$ python3 -q
>>> import numpy as np
>>> import numpy.linalg as la
>>> np.set_printoptions(precision=3, suppress=True, linewidth=120)
>>> def tidy(a):
...     return np.round(a, 3) + 0
... 
>>> W0 = np.load("test8.npy")
>>> W0
array([[ 0,  0,  0,  0,  0,  0,  0,  0,  0, -3,  0],
       [ 0,  0,  0,  0,  0,  0,  1,  0, -1,  1,  0],
       [-3,  0,  0,  0,  0,  0,  0,  0,  0,  0, -1],
       [ 0,  0,  0,  0,  0,  0,  0,  0,  0,  0,  0],
       [ 0,  0, -2,  0,  0,  0,  0,  0,  0,  0,  0]])
>>> left, sigma, Vh = la.svd(W0)
>>> vecs = Vh[:(sigma > 1e-8).sum()]
>>> rng = np.random.default_rng(33274)
>>> x = W0[3] + -3 * W0[2] + rng.integers(2) * np.eye(11)[2]
>>> x
array([9., 0., 1., 0., 0., 0., 0., 0., 0., 0., 3.])
>>> tidy(la.norm(x - vecs.T @ vecs @ x))
np.float64(0.0)
>>> rank = la.matrix_rank(W0)
>>> rank
np.int64(4)
>>> null = la.svd(W0)[2][rank:].T
>>> [int(la.matrix_rank(np.delete(W0, i, axis=0))) for i in range(5)]
[3, 3, 3, 4, 3]
>>> [int(la.matrix_rank(W0[:, :j + 1])) for j in range(11)]
[1, 1, 2, 2, 2, 2, 3, 3, 3, 4, 4]
>>> [int(la.matrix_rank(W0[:i])) for i in range(1, len(W0) + 1)]
[1, 2, 3, 3, 4]
>>> tidy(null @ null.T)
array([[ 0.1,  0. ,  0. ,  0. ,  0. ,  0. ,  0. ,  0. ,  0. ,  0. , -0.3],
       [ 0. ,  1. ,  0. ,  0. ,  0. ,  0. ,  0. ,  0. ,  0. ,  0. ,  0. ],
       [ 0. ,  0. ,  0. ,  0. ,  0. ,  0. ,  0. ,  0. ,  0. ,  0. ,  0. ],
       [ 0. ,  0. ,  0. ,  1. ,  0. ,  0. ,  0. ,  0. ,  0. ,  0. ,  0. ],
       [ 0. ,  0. ,  0. ,  0. ,  1. ,  0. ,  0. ,  0. ,  0. ,  0. ,  0. ],
       [ 0. ,  0. ,  0. ,  0. ,  0. ,  1. ,  0. ,  0. ,  0. ,  0. ,  0. ],
       [ 0. ,  0. ,  0. ,  0. ,  0. ,  0. ,  0.5,  0. ,  0.5,  0. ,  0. ],
       [ 0. ,  0. ,  0. ,  0. ,  0. ,  0. ,  0. ,  1. ,  0. ,  0. ,  0. ],
       [ 0. ,  0. ,  0. ,  0. ,  0. ,  0. ,  0.5,  0. ,  0.5,  0. ,  0. ],
       [ 0. ,  0. ,  0. ,  0. ,  0. ,  0. ,  0. ,  0. ,  0. ,  0. ,  0. ],
       [-0.3,  0. ,  0. ,  0. ,  0. ,  0. ,  0. ,  0. ,  0. ,  0. ,  0.9]])
>>> data = np.load("block15.npy")
>>> data
array([[ 0,  2,  0,  0,  0,  0,  0,  3,  0,  0],
       [ 0,  0,  0,  0,  0,  0,  0,  0,  0,  0],
       [ 0,  0,  0,  0,  0,  0,  0,  0,  0,  2],
       [-1,  0,  0,  0,  0, -1,  0,  0,  0,  1],
       [ 0,  0, -3,  0,  0,  0,  0,  0,  0,  0],
       [ 0,  0,  0,  0,  1,  0, -2,  0,  2,  0]])
>>> [round(float(x), 3) for x in la.svd(data, compute_uv=False)[:3]]
[3.606, 3.0, 3.0]
>>> np.argsort(-la.norm(data, axis=0).round(6), kind="stable")[:3]
array([2, 7, 9])
>>> la.matrix_rank(data, rtol=0.1)
np.int64(5)
>>> tidy(la.norm(W0, 2) / la.norm(W0))
np.float64(0.628)
>>> la.matrix_rank(W0, rtol=0.1)
np.int64(4)
>>> np.argsort(-la.norm(W0, axis=0).round(6), kind="stable")[:3]
array([9, 0, 2])
